$ python -q
>>> import numpy as np
>>> np.set_printoptions(precision=1, suppress=True, linewidth=160, floatmode="fixed")
>>> tidy = lambda a: np.round(a, 1) + 0
>>> X = np.loadtxt("test19.csv", delimiter=",")
>>> X
array([[ 0.1, -0.5, -0.1,  0.2,  0.4, -0.4],
       [-0.9, -1.0,  1.0, -0.9,  0.7,  0.9],
       [-0.1,  1.0, -1.0,  0.8, -1.0, -0.9],
       [-0.4, -0.9,  0.7, -0.5,  0.4,  0.4],
       [ 0.0, -1.0, -0.9,  0.9,  0.9, -1.0],
       [ 0.7,  1.0, -1.0,  0.9, -0.8, -0.9],
       [-0.9, -0.7, -1.0,  0.8, -1.0, -1.0],
       [ 0.8, -0.1, -0.8,  0.9,  0.9, -1.0],
       [ 0.9, -0.9, -0.6,  0.9,  1.0, -1.0],
       [ 0.6, -0.6, -1.0,  0.9,  0.5, -1.0],
       [-0.1,  0.9,  0.9, -0.9,  0.0,  1.0],
       [-0.5, -0.5,  0.1, -0.3, -0.5,  0.2],
       [ 0.3,  1.0,  1.0, -1.0, -0.3,  1.0],
       [ 0.4,  1.0, -0.1, -0.1, -0.7,  0.8],
       [ 0.0,  1.0, -0.5,  0.1, -0.9,  0.4],
       [ 0.4,  1.0,  0.9, -0.9, -0.8,  1.0],
       [-0.1,  1.0, -0.9,  0.1, -1.0,  0.6],
       [ 0.1, -0.8,  0.1,  0.1,  0.6, -0.4],
       [ 0.7, -1.0, -0.7,  0.9,  1.0, -1.0],
       [-0.1,  1.0, -0.5, -0.4, -1.0,  1.0],
       [ 0.9,  1.0, -0.7,  0.7,  0.4, -0.5],
       [ 0.3,  1.0, -0.8,  0.5, -0.9, -0.2],
       [-0.5,  0.5, -1.0,  1.0, -1.0, -1.0],
       [ 0.3,  1.0,  0.8, -0.7,  0.2,  1.0],
       [-0.7, -1.0, -0.3,  0.2, -0.1, -0.9],
       [-0.1,  0.8,  1.0, -0.9,  0.4,  1.0],
       [ 0.1,  0.9,  0.5, -0.4, -0.1,  0.8],
       [ 0.9,  1.0, -0.3, -0.3, -1.0,  1.0],
       [ 0.8,  0.6, -0.2,  0.5,  0.9, -0.4],
       [ 0.6, -0.9, -1.0,  1.0,  0.8, -1.0],
       [-0.8, -1.0, -0.4,  0.0, -0.8, -0.9],
       [ 0.9,  1.0, -0.8,  0.8,  0.6, -0.8],
       [ 0.2, -0.3, -0.2,  0.3,  0.3, -0.5],
       [-0.6, -1.0, -0.5,  0.3, -0.4, -0.9],
       [-0.2,  1.0,  0.3, -0.8, -1.0,  1.0],
       [ 0.4,  0.9, -0.8,  0.7, -0.6, -0.7]])
>>> D = np.linalg.norm(X[:, None] - X[None], axis=-1)
>>> tidy(D[:5, :5])
array([[0.0, 2.3, 2.4, 1.5, 1.4],
       [2.3, 0.0, 4.2, 0.9, 3.4],
       [2.4, 4.2, 0.0, 3.5, 2.8],
       [1.5, 0.9, 3.5, 0.0, 2.6],
       [1.4, 3.4, 2.8, 2.6, 0.0]])
>>> D[11].round(6).argsort(kind="stable")[:4]
array([11,  3,  0, 30])
>>> np.linalg.matrix_rank(D ** 2)
np.int64(8)
>>> D.mean(axis=1).argmax()
np.int64(1)
>>> D.shape
(36, 36)
>>> tidy(D[11])
array([1.3, 1.9, 2.5, 1.2, 2.5, 2.8, 2.1, 2.7, 2.8, 2.5, 2.0, 0.0, 2.2, 1.9, 1.8, 2.2, 2.0, 1.5, 2.7, 1.9, 2.7, 2.2, 2.4, 2.2, 1.4, 2.1, 1.7, 2.3, 2.4, 2.7,
       1.4, 2.9, 1.5, 1.5, 1.9, 2.3])
>>> tidy(np.linalg.norm(X, axis=1))
array([0.8, 2.2, 2.1, 1.4, 2.1, 2.2, 2.2, 2.0, 2.2, 1.9, 1.9, 0.9, 2.0, 1.5, 1.5, 2.1, 1.8, 1.1, 2.2, 1.8, 1.8, 1.7, 2.1, 1.8, 1.6, 1.9, 1.4, 2.0, 1.5, 2.2,
       1.8, 2.0, 0.8, 1.6, 1.9, 1.7])
>>> basis = X[[32, 5]].astype(float)
>>> for _ in range(7):
...     labels = np.linalg.norm(X[:, None] - basis, axis=-1).argmin(axis=1)
...     basis = np.array([X[labels == j].mean(axis=0) for j in range(2)])
... 
>>> labels
array([0, 0, 1, 0, 0, 1, 0, 0, 0, 0, 1, 0, 1, 1, 1, 1, 1, 0, 0, 1, 1, 1, 0, 1, 0, 1, 1, 1, 0, 0, 0, 0, 0, 0, 1, 1])
>>> np.abs(basis[1] - basis[0]).argmax()
np.int64(1)
>>> tidy(basis[1] - basis[0])
array([ 0.2,  1.5,  0.3, -0.6, -0.8,  1.1])
>>> mat = np.load("layer13.npy")
>>> mat
array([[ 1.0,  2.0, -2.0],
       [ 2.0,  1.0, -1.0],
       [ 0.0,  0.0,  9.0]])
>>> # column 2 is much longer than the rest
>>> P = np.triu(np.array([[9, 8, 8], [3, 1, 9], [6, 9, 9]]), 1) + np.eye(3)
>>> A2 = P @ mat @ np.linalg.inv(P)
>>> tidy(np.linalg.det(A2))
np.float64(-27.0)
>>> A2
array([[  17.0, -126.0, 1060.0],
       [   2.0,  -15.0,  199.0],
       [   0.0,    0.0,    9.0]])
>>> np.trace(A2), np.trace(mat)
(np.float64(11.0), np.float64(11.0))
>>> np.linalg.matrix_rank(A2)
np.int64(3)
>>> evals, vecs = np.linalg.eig(mat)
>>> tidy(np.prod(evals))
np.float64(-27.0)
>>> tidy(evals)
array([ 3.0, -1.0,  9.0])
>>> tidy(np.sort(np.linalg.eigvals(np.linalg.inv(mat))))
array([-1.0,  0.1,  0.3])
>>> K = np.loadtxt("a.csv", delimiter=",")
>>> K
array([[-2.0, -1.0, -1.0, -4.0, -2.0, -2.0],
       [-3.0, -1.0, -2.0, -6.0, -2.0, -4.0],
       [-3.0,  0.0,  0.0, -6.0,  0.0,  0.0],
       [ 0.0,  0.0,  0.0,  4.0,  2.0,  2.0],
       [ 0.0,  0.0,  0.0,  6.0,  2.0,  4.0],
       [ 0.0,  0.0,  0.0,  6.0,  0.0,  0.0]])
>>> Xs = (X - X.mean(axis=0)) / X.std(axis=0)
>>> np.argwhere(np.abs(Xs) > 2)
array([], shape=(0, 2), dtype=int64)
>>> coef = np.linalg.lstsq(np.delete(Xs, 3, axis=1), Xs[:, 3])[0]
>>> np.abs(coef).argmax()
np.int64(2)
>>> tidy(1 - np.var(Xs[:, 3] - np.delete(Xs, 3, axis=1) @ coef))
np.float64(1.0)
>>> arr = np.array([[-1, -1, -1, -1, -1],
...     [-1, -2, -2, -2, -2],
...     [-1, -2, -3, -3, -3],
...     [-1, -2, -3, -4, -4],
...     [-1, -2, -3, -4, -5]])
>>> r0 = np.array([2, 1, 1, 2, 3])
>>> A2 = arr + np.outer(r0, np.eye(5)[2])
>>> np.linalg.matrix_rank(A2 - arr)
np.int64(1)
>>> np.linalg.matrix_rank(np.linalg.inv(A2) - np.linalg.inv(arr), tol=1e-8)
np.int64(1)
>>> rng = np.random.default_rng(149605)
>>> labels = rng.permutation(5)
>>> labels
array([1, 2, 4, 3, 0])
>>> A2 = arr[labels][:, labels]
>>> A2
array([[-2, -2, -2, -2, -1],
       [-2, -3, -3, -3, -1],
       [-2, -3, -5, -4, -1],
       [-2, -3, -4, -4, -1],
       [-1, -1, -1, -1, -1]])
>>> np.allclose(A2, arr)
False
>>> np.trace(A2)
np.int64(-15)
>>> tidy(np.linalg.det(A2)), tidy(np.linalg.det(arr[labels]))
(np.float64(-1.0), np.float64(1.0))
>>> tidy(np.linalg.det(A2.T))
np.float64(-1.0)
>>> np.einsum("ij,ji->", A2, A2)
np.int64(155)
>>> tidy(np.poly(A2))
array([ 1.0, 15.0, 35.0, 28.0,  9.0,  1.0])
>>> q, vecs = np.linalg.qr(arr[:, :4])[0], np.linalg.qr(arr[:, 4:])[0]
>>> sv = np.linalg.svd(q.T @ vecs, compute_uv=False)
>>> tidy(np.linalg.norm(q @ q.T - vecs @ vecs.T, 2))
np.float64(1.0)
>>> (sv > 0.9).sum()
np.int64(1)
>>> data = np.load("w.npy")
>>> data
array([[-1, -1, -1, -1, -1, -1, -1, -1],
       [-1, -2, -2, -2, -2, -2, -2, -2],
       [-1, -2, -3, -3, -3, -3, -3, -3],
       [-1, -2, -3, -4, -4, -4, -4, -4],
       [-1, -2, -3, -4, -5, -5, -5, -5],
       [-1, -2, -3, -4, -5, -6, -6, -6],
       [-1, -2, -3, -4, -5, -6, -7, -7],
       [-1, -2, -3, -4, -5, -6, -7, -8]])
>>> # symmetric, so the eigenvalues are real
>>> q, Rm = np.linalg.qr(data)
>>> tidy(q)
array([[-0.4,  0.9,  0.0,  0.0,  0.0,  0.0,  0.0,  0.0],
       [-0.4, -0.1,  0.9,  0.0,  0.0,  0.0,  0.0,  0.0],
       [-0.4, -0.1, -0.2,  0.9,  0.0,  0.0,  0.0,  0.0],
       [-0.4, -0.1, -0.2, -0.2,  0.9,  0.0,  0.0,  0.0],
       [-0.4, -0.1, -0.2, -0.2, -0.2,  0.9,  0.0,  0.0],
       [-0.4, -0.1, -0.2, -0.2, -0.2, -0.3,  0.8,  0.0],
       [-0.4, -0.1, -0.2, -0.2, -0.2, -0.3, -0.4, -0.7],
       [-0.4, -0.1, -0.2, -0.2, -0.2, -0.3, -0.4,  0.7]])
>>> tidy(Rm)
array([[ 2.8,  5.3,  7.4,  9.2, 10.6, 11.7, 12.4, 12.7],
       [ 0.0,  0.9,  1.7,  2.4,  2.9,  3.3,  3.6,  3.7],
       [ 0.0,  0.0,  0.9,  1.7,  2.3,  2.8,  3.1,  3.2],
       [ 0.0,  0.0,  0.0,  0.9,  1.6,  2.2,  2.6,  2.7],
       [ 0.0,  0.0,  0.0,  0.0,  0.9,  1.6,  2.0,  2.2],
       [ 0.0,  0.0,  0.0,  0.0,  0.0,  0.9,  1.4,  1.7],
       [ 0.0,  0.0,  0.0,  0.0,  0.0,  0.0,  0.8,  1.2],
       [ 0.0,  0.0,  0.0,  0.0,  0.0,  0.0,  0.0, -0.7]])
>>> tidy(q.T @ q)
array([[1.0, 0.0, 0.0, 0.0, 0.0, 0.0, 0.0, 0.0],
       [0.0, 1.0, 0.0, 0.0, 0.0, 0.0, 0.0, 0.0],
       [0.0, 0.0, 1.0, 0.0, 0.0, 0.0, 0.0, 0.0],
       [0.0, 0.0, 0.0, 1.0, 0.0, 0.0, 0.0, 0.0],
       [0.0, 0.0, 0.0, 0.0, 1.0, 0.0, 0.0, 0.0],
       [0.0, 0.0, 0.0, 0.0, 0.0, 1.0, 0.0, 0.0],
       [0.0, 0.0, 0.0, 0.0, 0.0, 0.0, 1.0, 0.0],
       [0.0, 0.0, 0.0, 0.0, 0.0, 0.0, 0.0, 1.0]])
>>> np.trace(q @ q.T)
np.float64(8.0)
>>> tidy(q @ Rm)
array([[-1.0, -1.0, -1.0, -1.0, -1.0, -1.0, -1.0, -1.0],
       [-1.0, -2.0, -2.0, -2.0, -2.0, -2.0, -2.0, -2.0],
       [-1.0, -2.0, -3.0, -3.0, -3.0, -3.0, -3.0, -3.0],
       [-1.0, -2.0, -3.0, -4.0, -4.0, -4.0, -4.0, -4.0],
       [-1.0, -2.0, -3.0, -4.0, -5.0, -5.0, -5.0, -5.0],
       [-1.0, -2.0, -3.0, -4.0, -5.0, -6.0, -6.0, -6.0],
       [-1.0, -2.0, -3.0, -4.0, -5.0, -6.0, -7.0, -7.0],
       [-1.0, -2.0, -3.0, -4.0, -5.0, -6.0, -7.0, -8.0]])
>>> tidy(np.abs(np.diag(Rm)))
array([2.8, 0.9, 0.9, 0.9, 0.9, 0.9, 0.8, 0.7])
>>> np.linalg.matrix_rank(Rm - Rm[0, 0] * np.eye(8))
np.int64(7)
>>> tidy(np.sort(np.linalg.eigvals(Rm)))
array([-0.7,  0.8,  0.9,  0.9,  0.9,  0.9,  0.9,  2.8])
>>> tidy(np.prod(np.diag(Rm))), tidy(np.linalg.det(Rm))
(np.float64(-1.0), np.float64(-1.0))
>>> evals, vecs = np.linalg.eigvalsh(data)
Traceback (most recent call last):
  File "<python-input-71>", line 1, in <module>
    evals, vecs = np.linalg.eigvalsh(data)
    ^^^^^^^^^^^
ValueError: too many values to unpack (expected 2)
>>> evals, vecs = np.linalg.eigh(data)
>>> tidy(vecs @ np.diag(evals) @ vecs.T)
array([[-1.0, -1.0, -1.0, -1.0, -1.0, -1.0, -1.0, -1.0],
       [-1.0, -2.0, -2.0, -2.0, -2.0, -2.0, -2.0, -2.0],
       [-1.0, -2.0, -3.0, -3.0, -3.0, -3.0, -3.0, -3.0],
       [-1.0, -2.0, -3.0, -4.0, -4.0, -4.0, -4.0, -4.0],
       [-1.0, -2.0, -3.0, -4.0, -5.0, -5.0, -5.0, -5.0],
       [-1.0, -2.0, -3.0, -4.0, -5.0, -6.0, -6.0, -6.0],
       [-1.0, -2.0, -3.0, -4.0, -5.0, -6.0, -7.0, -7.0],
       [-1.0, -2.0, -3.0, -4.0, -5.0, -6.0, -7.0, -8.0]])
>>> evals.sum(), np.trace(data)
(np.float64(-36.0), np.int64(-36))
>>> tidy(evals)
array([-29.4,  -3.3,  -1.3,  -0.7,  -0.5,  -0.3,  -0.3,  -0.3])
>>> r0 = np.array([-1, 1, 0, 0, 1, 1, 1])
>>> M = -2 * np.eye(7) + np.outer(r0, r0)
>>> M
array([[-1.0, -1.0,  0.0,  0.0, -1.0, -1.0, -1.0],
       [-1.0, -1.0,  0.0,  0.0,  1.0,  1.0,  1.0],
       [ 0.0,  0.0, -2.0,  0.0,  0.0,  0.0,  0.0],
       [ 0.0,  0.0,  0.0, -2.0,  0.0,  0.0,  0.0],
       [-1.0,  1.0,  0.0,  0.0, -1.0,  1.0,  1.0],
       [-1.0,  1.0,  0.0,  0.0,  1.0, -1.0,  1.0],
       [-1.0,  1.0,  0.0,  0.0,  1.0,  1.0, -1.0]])
>>> # equal to its transpose
>>> def softmax(z):
...     e = np.exp(z - z.max(axis=-1, keepdims=True))
...     return e / e.sum(axis=-1, keepdims=True)
... 
>>> tidy(softmax(M).sum(axis=1))
array([1.0, 1.0, 1.0, 1.0, 1.0, 1.0, 1.0])
>>> tidy(softmax(10 * M[3]))
array([0.2, 0.2, 0.2, 0.0, 0.2, 0.2, 0.2])
>>> att = M @ M.T / np.sqrt(7)
>>> tidy(softmax(att + np.triu(np.full(att.shape, -np.inf), 1)))
array([[1.0, 0.0, 0.0, 0.0, 0.0, 0.0, 0.0],
       [0.1, 0.9, 0.0, 0.0, 0.0, 0.0, 0.0],
       [0.2, 0.2, 0.7, 0.0, 0.0, 0.0, 0.0],
       [0.1, 0.1, 0.1, 0.6, 0.0, 0.0, 0.0],
       [0.1, 0.1, 0.1, 0.1, 0.6, 0.0, 0.0],
       [0.1, 0.1, 0.1, 0.1, 0.1, 0.5, 0.0],
       [0.1, 0.1, 0.1, 0.1, 0.1, 0.1, 0.5]])
>>> softmax(att).round(6).argmax(axis=1)
array([0, 1, 2, 3, 4, 5, 6])
>>> q, Rm = np.linalg.qr(M)
>>> np.allclose(Rm.T @ Rm, M.T @ M)
True
>>> tidy(q.T @ q)
array([[1.0, 0.0, 0.0, 0.0, 0.0, 0.0, 0.0],
       [0.0, 1.0, 0.0, 0.0, 0.0, 0.0, 0.0],
       [0.0, 0.0, 1.0, 0.0, 0.0, 0.0, 0.0],
       [0.0, 0.0, 0.0, 1.0, 0.0, 0.0, 0.0],
       [0.0, 0.0, 0.0, 0.0, 1.0, 0.0, 0.0],
       [0.0, 0.0, 0.0, 0.0, 0.0, 1.0, 0.0],
       [0.0, 0.0, 0.0, 0.0, 0.0, 0.0, 1.0]])
>>> tidy(abs(Rm[0, 0])), tidy(np.linalg.norm(M[:, 0]))
(np.float64(2.2), np.float64(2.2))
>>> tidy(q @ Rm)
array([[-1.0, -1.0,  0.0,  0.0, -1.0, -1.0, -1.0],
       [-1.0, -1.0,  0.0,  0.0,  1.0,  1.0,  1.0],
       [ 0.0,  0.0, -2.0,  0.0,  0.0,  0.0,  0.0],
       [ 0.0,  0.0,  0.0, -2.0,  0.0,  0.0,  0.0],
       [-1.0,  1.0,  0.0,  0.0, -1.0,  1.0,  1.0],
       [-1.0,  1.0,  0.0,  0.0,  1.0, -1.0,  1.0],
       [-1.0,  1.0,  0.0,  0.0,  1.0,  1.0, -1.0]])
>>> tidy(Rm)
array([[ 2.2, -0.4,  0.0,  0.0, -0.4, -0.4, -0.4],
       [ 0.0,  2.2,  0.0,  0.0,  0.4,  0.4,  0.4],
       [ 0.0,  0.0, -2.0,  0.0,  0.0,  0.0,  0.0],
       [ 0.0,  0.0,  0.0, -2.0,  0.0,  0.0,  0.0],
       [ 0.0,  0.0,  0.0,  0.0,  2.2,  0.3,  0.3],
       [ 0.0,  0.0,  0.0,  0.0,  0.0, -2.1, -0.3],
       [ 0.0,  0.0,  0.0,  0.0,  0.0,  0.0, -2.1]])
>>> q.shape, Rm.shape
((7, 7), (7, 7))
>>> tidy(np.abs(np.diag(Rm)))
array([2.2, 2.2, 2.0, 2.0, 2.2, 2.1, 2.1])
>>> tidy(q)
array([[-0.4, -0.5,  0.0,  0.0, -0.5,  0.4,  0.4],
       [-0.4, -0.5,  0.0,  0.0,  0.5, -0.4, -0.4],
       [ 0.0,  0.0,  1.0,  0.0,  0.0,  0.0,  0.0],
       [ 0.0,  0.0,  0.0,  1.0,  0.0,  0.0,  0.0],
       [-0.4,  0.4,  0.0,  0.0, -0.6, -0.4, -0.4],
       [-0.4,  0.4,  0.0,  0.0,  0.3,  0.7, -0.4],
       [-0.4,  0.4,  0.0,  0.0,  0.3, -0.3,  0.7]])
